% ipython --no-banner

In [1]: import numpy as np

In [2]: np.set_printoptions(suppress=True, linewidth=120)

In [3]: tidy = lambda a: np.round(a, 1) + 0

In [4]: J = np.loadtxt("sample9.csv", delimiter=",")

In [5]: J
Out[5]: 
array([[0., 2., 0., 0., 1.],
       [0., 0., 1., 3., 2.],
       [0., 0., 0., 1., 1.],
       [0., 0., 0., 0., 3.],
       [0., 0., 0., 0., 0.]])

In [6]: Uu, sv, Vt = np.linalg.svd(J)

In [7]: np.argmax(sv[:-1] / (sv[1:] + 1e-6)) + 1
Out[7]: np.int64(4)

In [8]: out = Uu[:, :4] @ np.diag(sv[:4]) @ Vt[:4]

In [9]: tidy(np.abs(J - out).max())
Out[9]: np.float64(0.0)

In [10]: F = np.load("a.npy")

In [11]: F
Out[11]: 
array([[ 1. , -0.7,  1. , -1. ],
       [ 0.2,  0.4, -0.1, -0.9],
       [ 0.4,  0.6, -0.1, -0.7]])

In [12]: out = np.array([[6, 7, -5], [3, 1, 4]])

In [13]: cent = np.kron(out, F)

In [14]: cent.shape
Out[14]: (6, 12)

In [15]: out = np.array([[1, -1], [-1, -3], [0, 1], [0, 1]])

In [16]: tidy(np.einsum("ij->j", F))
Out[16]: array([ 1.6,  0.3,  0.8, -2.6])

In [17]: tidy(np.einsum("ij,ij->i", F, F))
Out[17]: array([3.5, 1. , 1. ])

In [18]: tidy(out.T @ F.T)
Out[18]: 
array([[ 1.7, -0.2, -0.2],
       [ 1.1, -2.4, -3. ]])

In [19]: np.vstack([F, out.T]).shape
Out[19]: (5, 4)

In [20]: np.linalg.matrix_rank(F @ out)
Out[20]: np.int64(2)

In [21]: tidy(np.einsum("ik,kj->ji", F, out))
Out[21]: 
array([[ 1.7, -0.2, -0.2],
       [ 1.1, -2.4, -3. ]])

In [22]: W0 = np.load("layer1.npy")

In [23]: W0
Out[23]: 
array([[ 15.1,   9.1,  33.1],
       [  9.9,   7.2,  23.7],
       [  5.7,   5.3,  15.4],
       [  5.6,   5.3,  15.3],
       [  2.1,   3.1,   7.3],
       [ -0.2,  -0.1,  -0.1],
       [ -3. ,   0.4,  -0.3],
       [ -5.4,   0.9,  -0.8],
       [-10.8,   2. ,  -2.6],
       [-11.6,   2.1,  -2.9],
       [-20.1,   3.7,  -6.7],
       [-27.7,   5. , -10.6],
       [-33.2,   5.9, -13.6]])

In [24]: Xc = W0 - W0.mean(axis=1)
---------------------------------------------------------------------------
ValueError                                Traceback (most recent call last)
Cell In[24], line 1
----> 1 Xc = W0 - W0.mean(axis=1)

ValueError: operands could not be broadcast together with shapes (13,3) (13,) 

In [25]: Xc = W0 - W0.mean(axis=0)

In [26]: Uu, sv, Vt = np.linalg.svd(Xc, full_matrices=False)

In [27]: np.abs(Vt[0]).argmax()
Out[27]: np.int64(0)

In [28]: tidy(Xc.mean(axis=0))
Out[28]: array([0., 0., 0.])

In [29]: np.abs(Uu[:, 0]).argmax()
Out[29]: np.int64(0)

In [30]: round(np.log10(np.linalg.cond(W0)))
Out[30]: 2

In [31]: tidy(np.abs(np.linalg.svd(W0)[2][-1]))
Out[31]: array([0.3, 0.9, 0.4])

In [32]: np.linalg.matrix_rank(W0, rtol=0.1)
Out[32]: np.int64(2)

In [33]: Uu, sv, Vt = np.linalg.svd(W0)

In [34]: np.argmax(sv[:-1] / (sv[1:] + 1e-6)) + 1
Out[34]: np.int64(2)

In [35]: tidy(sv)
Out[35]: array([68.1, 33.8,  1.4])

In [36]: out = Uu[:, :2] @ np.diag(sv[:2]) @ Vt[:2]

In [37]: tidy(np.linalg.norm(W0 - out) / np.linalg.norm(W0))
Out[37]: np.float64(0.0)

In [38]: tidy(np.linalg.norm(W0 - out, 2)), tidy(sv[2])
Out[38]: (np.float64(1.4), np.float64(1.4))

In [39]: cent = W0[[9, 1]].astype(float)

In [40]: for _ in range(5):
    ...:     lab = np.linalg.norm(W0[:, None] - cent, axis=-1).argmin(axis=1)
    ...:     cent = np.array([W0[lab == j].mean(axis=0) for j in range(2)])
    ...: 

In [41]: lab
Out[41]: array([1, 1, 1, 1, 1, 0, 0, 0, 0, 0, 0, 0, 0])

In [42]: np.abs(cent[1] - cent[0]).argmax()
Out[42]: np.int64(2)

In [43]: tidy(cent)
Out[43]: 
array([[-14. ,   2.5,  -4.7],
       [  7.7,   6. ,  19. ]])

In [44]: Xc = W0 - W0.mean(axis=0)

In [45]: vecs = np.linalg.svd(Xc)[2][:2]

In [46]: out = Xc - Xc @ vecs.T @ vecs

In [47]: tidy(out.std(axis=0))
Out[47]: array([0.1, 0.3, 0.1])

In [48]: np.linalg.norm(out, axis=1).round(6).argmax()
Out[48]: np.int64(4)

In [49]: tidy(np.linalg.norm(out) / np.linalg.norm(Xc))
Out[49]: np.float64(0.0)
